$ python -q
>>> import numpy as np
>>> np.set_printoptions(precision=2, suppress=True, linewidth=200, floatmode="fixed")
>>> rng = np.random.default_rng(15)
>>> E = np.eye(5, dtype=int)[rng.permutation(5)]
>>> E
array([[0, 0, 1, 0, 0],
       [1, 0, 0, 0, 0],
       [0, 0, 0, 1, 0],
       [0, 0, 0, 0, 1],
       [0, 1, 0, 0, 0]])
>>> np.linalg.norm(E, axis=0)
array([1.00, 1.00, 1.00, 1.00, 1.00])
>>> E.T @ E
array([[1, 0, 0, 0, 0],
       [0, 1, 0, 0, 0],
       [0, 0, 1, 0, 0],
       [0, 0, 0, 1, 0],
       [0, 0, 0, 0, 1]])
>>> print(np.linalg.pinv(E))
[[0.00 1.00 0.00 0.00 0.00]
 [0.00 0.00 0.00 0.00 1.00]
 [1.00 0.00 0.00 0.00 0.00]
 [0.00 0.00 1.00 0.00 0.00]
 [0.00 0.00 0.00 1.00 0.00]]
>>> vec = np.array([-1, 1, -5, -3, -2])
>>> print([p for p in range(1, 25) if np.allclose(np.linalg.matrix_power(E, p), np.eye(5))])
[5, 10, 15, 20]
>>> print(round(float(np.linalg.det(E)), 2))
1.0
>>> round(np.linalg.norm(vec), 2), round(float(np.linalg.norm(E @ vec)), 2)
(np.float64(6.32), 6.32)
>>> f = np.array([-3, 1, 0, 0, -1])
>>> M2 = E + np.outer(f, np.eye(5)[3])
>>> np.linalg.matrix_rank(M2 - E)
np.int64(1)
>>> np.linalg.matrix_rank(np.linalg.inv(M2) - np.linalg.inv(E), tol=1e-8)
np.int64(1)
>>> round(float(np.linalg.det(M2) / np.linalg.det(E)), 2), np.round(1 + np.linalg.solve(E, f)[3], 2)
(1.0, np.float64(1.0))
>>> M2
array([[ 0.00,  0.00,  1.00, -3.00,  0.00],
       [ 1.00,  0.00,  0.00,  1.00,  0.00],
       [ 0.00,  0.00,  0.00,  1.00,  0.00],
       [ 0.00,  0.00,  0.00,  0.00,  1.00],
       [ 0.00,  1.00,  0.00, -1.00,  0.00]])
>>> f = np.array([0, 2])
>>> print(np.convolve(E[1], f))
[0 2 0 0 0 0]
>>> np.correlate(E[1], E[3], "full")
array([1, 0, 0, 0, 0, 0, 0, 0, 0])
>>> E @ np.ones(5)
array([1.00, 1.00, 1.00, 1.00, 1.00])
>>> np.linalg.matrix_power(E, 2)
array([[0, 0, 0, 1, 0],
       [0, 0, 1, 0, 0],
       [0, 0, 0, 0, 1],
       [0, 1, 0, 0, 0],
       [1, 0, 0, 0, 0]])
>>> np.linalg.matrix_power(E, 100)
array([[1, 0, 0, 0, 0],
       [0, 1, 0, 0, 0],
       [0, 0, 1, 0, 0],
       [0, 0, 0, 1, 0],
       [0, 0, 0, 0, 1]])
>>> p = np.eye(5)[0]
>>> for _ in range(7):
...     p = p @ E
...     print(p.round(2))
... 
[0.00 0.00 1.00 0.00 0.00]
[0.00 0.00 0.00 1.00 0.00]
[0.00 0.00 0.00 0.00 1.00]
[0.00 1.00 0.00 0.00 0.00]
[1.00 0.00 0.00 0.00 0.00]
[0.00 0.00 1.00 0.00 0.00]
[0.00 0.00 0.00 1.00 0.00]
>>> m1 = np.triu(rng.random((4, 4)) < 0.6, 1).astype(int)
>>> m1 = m1 + m1.T
>>> m1
array([[0, 1, 1, 1],
       [1, 0, 1, 0],
       [1, 1, 0, 0],
       [1, 0, 0, 0]])
>>> # equal to its transpose
>>> evals, evecs = np.linalg.eig(m1)
>>> print(np.sort(np.linalg.eigvals(np.linalg.inv(m1))))
[-1.00 -0.68  0.46  3.21]
>>> print(np.sort(np.linalg.eigvals(m1 @ m1)))
[0.10 1.00 2.19 4.71]
>>> np.round(np.prod(evals), 2)
np.float64(1.0)
>>> np.sort(np.linalg.eigvals(m1.T))
array([-1.48, -1.00,  0.31,  2.17])
>>> round(np.linalg.eigvalsh(m1).min(), 2)
np.float64(-1.48)
>>> np.all(np.linalg.eigvalsh(m1) > 0)
np.False_
